$ ipython --no-banner

In [1]: import numpy as np

In [2]: np.set_printoptions(precision=3, suppress=True, linewidth=160)

In [3]: def rnd(a):
   ...:     return np.round(a, 3) + 0
   ...: 

In [4]: r0 = np.array([1, 3, 2])

In [5]: r1 = np.array([-1, -1, -3, 0, -3])

In [6]: M = np.outer(r0, r1)

In [7]: M
Out[7]: 
array([[-1, -1, -3,  0, -3],
       [-3, -3, -9,  0, -9],
       [-2, -2, -6,  0, -6]])

In [8]: [round(float(x), 3) for x in np.linalg.svd(M, compute_uv=False)[:3]]
Out[8]: [16.733, 0.0, 0.0]

In [9]: rnd(np.linalg.norm(M, 2) / np.linalg.norm(M))
Out[9]: np.float64(1.0)

In [10]: np.argsort(-np.linalg.norm(M, axis=0).round(6), kind="stable")[:3]
Out[10]: array([2, 4, 0])

In [11]: np.linalg.cond(M) > 100
Out[11]: np.True_

In [12]: np.linalg.matrix_rank(M, rtol=0.1)
Out[12]: np.int64(1)

In [13]: vec = np.array([1, -1, -1, -3, -2])

In [14]: (M * vec).sum(axis=1)
Out[14]: array([ 9, 27, 18])

In [15]: (M @ vec).argmax()
Out[15]: np.int64(1)

In [16]: np.linalg.norm(M @ vec) <= np.linalg.norm(M, 2) * np.linalg.norm(vec) + 1e-9
Out[16]: np.True_

In [17]: np.sign((M @ vec).round(6))
Out[17]: array([1, 1, 1])

In [18]: Z = np.array([[2, 2, 1, 0, 2], [1, -3, 3, 3, -3]])

In [19]: rng = np.random.default_rng(1734)

In [20]: feats = rng.normal(size=(10, 2)) @ Z + np.array([1, 1, -2, 0, 0])

In [21]: rnd(feats)
Out[21]: 
array([[-1.488, -1.628, -3.157,  0.104, -2.628],
       [ 1.112,  8.2  , -6.373, -5.315,  7.2  ],
       [-1.223, -1.701, -2.813,  0.358, -2.701],
       [ 2.22 ,  3.88 , -2.427, -1.245,  2.88 ],
       [-3.817, -1.049, -6.139, -2.076, -2.049],
       [ 1.507, -4.274,  1.867,  4.336, -5.274],
       [ 1.727,  2.127, -1.887, -0.3  ,  1.127],
       [ 0.82 , -2.742,  0.136,  2.671, -3.742],
       [ 1.672,  0.525, -0.947,  0.86 , -0.475],
       [ 4.239, -3.394,  4.391,  5.725, -4.394]])

In [22]: vec = np.array([0, 2, 1, 0, 3])

In [23]: rnd(feats @ vec)
Out[23]: array([-14.296,  31.625, -14.316,  13.971, -14.385, -22.504,   5.747, -16.574,  -1.324, -15.581])

In [24]: np.sign((feats @ vec).round(6))
Out[24]: array([-1.,  1., -1.,  1., -1., -1.,  1., -1., -1., -1.])

In [25]: rnd(np.einsum("ij,j->i", feats, vec))
Out[25]: array([-14.296,  31.625, -14.316,  13.971, -14.385, -22.504,   5.747, -16.574,  -1.324, -15.581])

In [26]: rnd(feats @ np.ones(5))
Out[26]: array([ -8.796,   4.823,  -8.079,   5.307, -15.13 ,  -1.838,   2.794,  -2.857,   1.634,   6.566])

In [27]: np.linalg.matrix_rank(feats, rtol=0.1)
Out[27]: np.int64(3)

In [28]: rnd(np.linalg.norm(feats, 2) / np.linalg.norm(feats))
Out[28]: np.float64(0.852)

In [29]: data = np.loadtxt("data.csv", delimiter=",")

In [30]: data
Out[30]: 
array([[ 1.9  ,  3.328, -0.2  ,  1.1  ],
       [-0.6  ,  4.106, -0.4  ,  1.4  ],
       [-0.3  , -1.54 , -1.5  , -0.5  ],
       [-1.3  , -5.66 ,  0.5  , -1.9  ],
       [-0.6  , -3.057,  0.2  , -1.   ],
       [-1.4  , -0.495, -0.1  , -0.2  ],
       [ 0.1  , -0.894, -1.1  , -0.3  ],
       [ 0.9  , -0.581,  0.4  , -0.2  ],
       [ 0.5  , -5.104, -1.7  , -1.7  ],
       [-0.9  ,  1.363,  0.8  ,  0.5  ],
       [-0.3  , -4.331,  0.6  , -1.4  ],
       [-0.5  ,  0.367,  1.8  ,  0.1  ],
       [-1.5  ,  1.693, -0.8  ,  0.6  ],
       [ 0.4  , -3.078,  1.2  , -1.   ],
       [-0.9  , -0.587,  0.4  , -0.2  ],
       [ 1.3  ,  1.915,  1.1  ,  0.6  ],
       [ 0.6  , -3.429,  0.4  , -1.1  ],
       [ 0.8  , -4.801, -0.2  , -1.6  ],
       [ 0.   , -1.099,  1.3  , -0.3  ],
       [ 0.4  , -1.208,  1.3  , -0.4  ]])

In [31]: r = np.linalg.matrix_rank(M)

In [32]: r
Out[32]: np.int64(1)

In [33]: null = np.linalg.svd(M)[2][r:].T

In [34]: rnd(M @ null)
Out[34]: 
array([[0., 0., 0., 0.],
       [0., 0., 0., 0.],
       [0., 0., 0., 0.]])

In [35]: [int(np.linalg.matrix_rank(np.delete(M, i, axis=0))) for i in range(3)]
Out[35]: [1, 1, 1]

In [36]: rnd(null @ null.T)
Out[36]: 
array([[ 0.95, -0.05, -0.15,  0.  , -0.15],
       [-0.05,  0.95, -0.15,  0.  , -0.15],
       [-0.15, -0.15,  0.55,  0.  , -0.45],
       [ 0.  ,  0.  ,  0.  ,  1.  ,  0.  ],
       [-0.15, -0.15, -0.45,  0.  ,  0.55]])

In [37]: np.allclose(M @ null, 0)
Out[37]: True

In [38]: null.shape
Out[38]: (5, 4)

In [39]: np.linalg.matrix_rank(M.T @ M), np.linalg.matrix_rank(M @ M.T)
Out[39]: (np.int64(1), np.int64(1))

In [40]: Uu, sigma, Vh = np.linalg.svd(data)

In [41]: rnd(sigma)
Out[41]: array([13.888,  4.297,  4.009,  0.12 ])

In [42]: other = Uu[:, :3] @ np.diag(sigma[:3]) @ Vh[:3]

In [43]: rnd(np.linalg.norm(data - other) / np.linalg.norm(data))
Out[43]: np.float64(0.008)

In [44]: other = data / np.sqrt((data ** 2).mean(axis=1, keepdims=True))

In [45]: np.linalg.matrix_rank(data - data.mean(axis=1, keepdims=True))
Out[45]: np.int64(3)

In [46]: vec = np.array([-4, -2, 4, -2])

In [47]: y = data @ vec

In [48]: rnd(np.linalg.pinv(data) @ data)
Out[48]: 
array([[1., 0., 0., 0.],
       [0., 1., 0., 0.],
       [0., 0., 1., 0.],
       [0., 0., 0., 1.]])

In [49]: y = y + 0.1 * rng.normal(size=20)

In [50]: rnd(y)
Out[50]: 
array([-17.298, -10.204,  -1.001,  22.131,  11.219,   6.488,  -2.332,  -0.352,   4.68 ,   2.94 ,  15.035,   8.244,  -1.934,  11.58 ,   6.88 ,  -5.771,   8.142,
         8.736,   8.131,   6.769])

In [51]: b, *_ = np.linalg.lstsq(data, y)

In [52]: rnd(data.T @ (y - data @ b))
Out[52]: array([0., 0., 0., 0.])

In [53]: proj = data @ np.linalg.solve(data.T @ data, data.T)

In [54]: np.allclose(proj @ proj, proj)
Out[54]: True

In [55]: W0 = np.load("layer4.npy")

In [56]: W0
Out[56]: 
array([[4.1, 7. , 8. , 4. , 5. ],
       [7. , 6.1, 5. , 6. , 3. ],
       [5. , 1. , 5.1, 3. , 5. ],
       [7. , 6. , 8. , 3.1, 1. ],
       [4. , 7. , 8. , 4. , 5.1]])

In [57]: W = np.array([[-2, 1], [2, 0], [0, 2], [1, 2], [0, 0]])

In [58]: b = np.array([3, 2])

In [59]: H = np.maximum(W0 @ W + b, 0)

In [60]: (H > 0).astype(int)
Out[60]: 
array([[1, 1],
       [1, 1],
       [0, 1],
       [1, 1],
       [1, 1]])

In [61]: np.linalg.matrix_rank(H)
Out[61]: np.int64(2)

In [62]: Z = np.array([[-1, 2, -2], [0, -1, 2]])

In [63]: W @ Z
Out[63]: 
array([[ 2, -5,  6],
       [-2,  4, -4],
       [ 0, -2,  4],
       [-1,  0,  2],
       [ 0,  0,  0]])

In [64]: (H @ Z).round(6).argmax(axis=1)
Out[64]: array([2, 2, 2, 2, 2])

In [65]: O, _ = np.linalg.qr(np.array([[-2.4, 1.5, 1.2], [1.2, 0.0, -0.6], [0.3, 0.9, -0.7]]))

In [66]: evecs, _ = np.linalg.qr(np.array([[1.2, -1.7, 0.9], [-1.4, 1.6, -0.6], [2.5, -0.5, 0.4]]))

In [67]: sigma = 10 * 0.9 ** np.arange(3)

In [68]: K = O[:, :3] * sigma @ evecs[:3]

In [69]: rnd(K)
Out[69]: 
array([[ 4.216, -2.656,  8.342],
       [ 1.571,  8.522,  0.557],
       [-7.323,  1.928,  4.41 ]])

In [70]: proj = np.triu(np.array([[1, 3, -2], [-1, 3, -1], [-2, 0, 3]]), 1) + np.eye(3)

In [71]: other = proj @ K @ np.linalg.inv(proj)

In [72]: np.linalg.matrix_rank(other)
Out[72]: np.int64(3)

In [73]: rnd(np.trace(other)), rnd(np.trace(K))
Out[73]: (np.float64(17.148), np.float64(17.148))

In [74]: other = np.array([[9, 7, -3, -7], [-7, 6, 6, 0], [-6, -6, 7, -6], [5, 8, -5, 5]])

In [75]: A = np.tril(other)

In [76]: A
Out[76]: 
array([[ 9,  0,  0,  0],
       [-7,  6,  0,  0],
       [-6, -6,  7,  0],
       [ 5,  8, -5,  5]])

In [77]: r0 = np.array([3, 5, 2])

In [78]: np.polyval(r0, A[2])
Out[78]: array([ 80,  80, 184,   2])

In [79]: np.cross(A[2, :3], A[0, :3])
Out[79]: array([ 0, 63, 54])
